In [1]: import numpy as np

In [2]: from numpy import linalg as LA

In [3]: np.set_printoptions(suppress=True, linewidth=140)

In [4]: A2 = np.array([[4, -1, 0, -4, 5, 0, 4, 5, -4, 2]])

In [5]: F = np.block([[np.zeros((1, 1)), A2], [A2.T, np.zeros((10, 10))]])

In [6]: F
Out[6]: 
array([[ 0.,  4., -1.,  0., -4.,  5.,  0.,  4.,  5., -4.,  2.],
       [ 4.,  0.,  0.,  0.,  0.,  0.,  0.,  0.,  0.,  0.,  0.],
       [-1.,  0.,  0.,  0.,  0.,  0.,  0.,  0.,  0.,  0.,  0.],
       [ 0.,  0.,  0.,  0.,  0.,  0.,  0.,  0.,  0.,  0.,  0.],
       [-4.,  0.,  0.,  0.,  0.,  0.,  0.,  0.,  0.,  0.,  0.],
       [ 5.,  0.,  0.,  0.,  0.,  0.,  0.,  0.,  0.,  0.,  0.],
       [ 0.,  0.,  0.,  0.,  0.,  0.,  0.,  0.,  0.,  0.,  0.],
       [ 4.,  0.,  0.,  0.,  0.,  0.,  0.,  0.,  0.,  0.,  0.],
       [ 5.,  0.,  0.,  0.,  0.,  0.,  0.,  0.,  0.,  0.,  0.],
       [-4.,  0.,  0.,  0.,  0.,  0.,  0.,  0.,  0.,  0.,  0.],
       [ 2.,  0.,  0.,  0.,  0.,  0.,  0.,  0.,  0.,  0.,  0.]])

In [7]: Uu, sv, VT = LA.svd(F)

In [8]: sv.round(4) + 0
Out[8]: array([10.9087, 10.9087,  0.    ,  0.    ,  0.    ,  0.    ,  0.    ,  0.    ,  0.    ,  0.    ,  0.    ])

In [9]: np.argmax(sv[:-1] / (sv[1:] + 1e-6)) + 1
Out[9]: np.int64(2)

In [10]: A2 = Uu[:, :2] @ np.diag(sv[:2]) @ VT[:2]

In [11]: round(float(LA.norm(F - A2) / LA.norm(F)), 4)
Out[11]: 0.0

In [12]: LA.matrix_rank(F, rtol=0.05)
Out[12]: np.int64(2)

In [13]: round(LA.norm(F - A2, 2), 4), round(sv[2], 4)
Out[13]: (np.float64(0.0), np.float64(0.0))
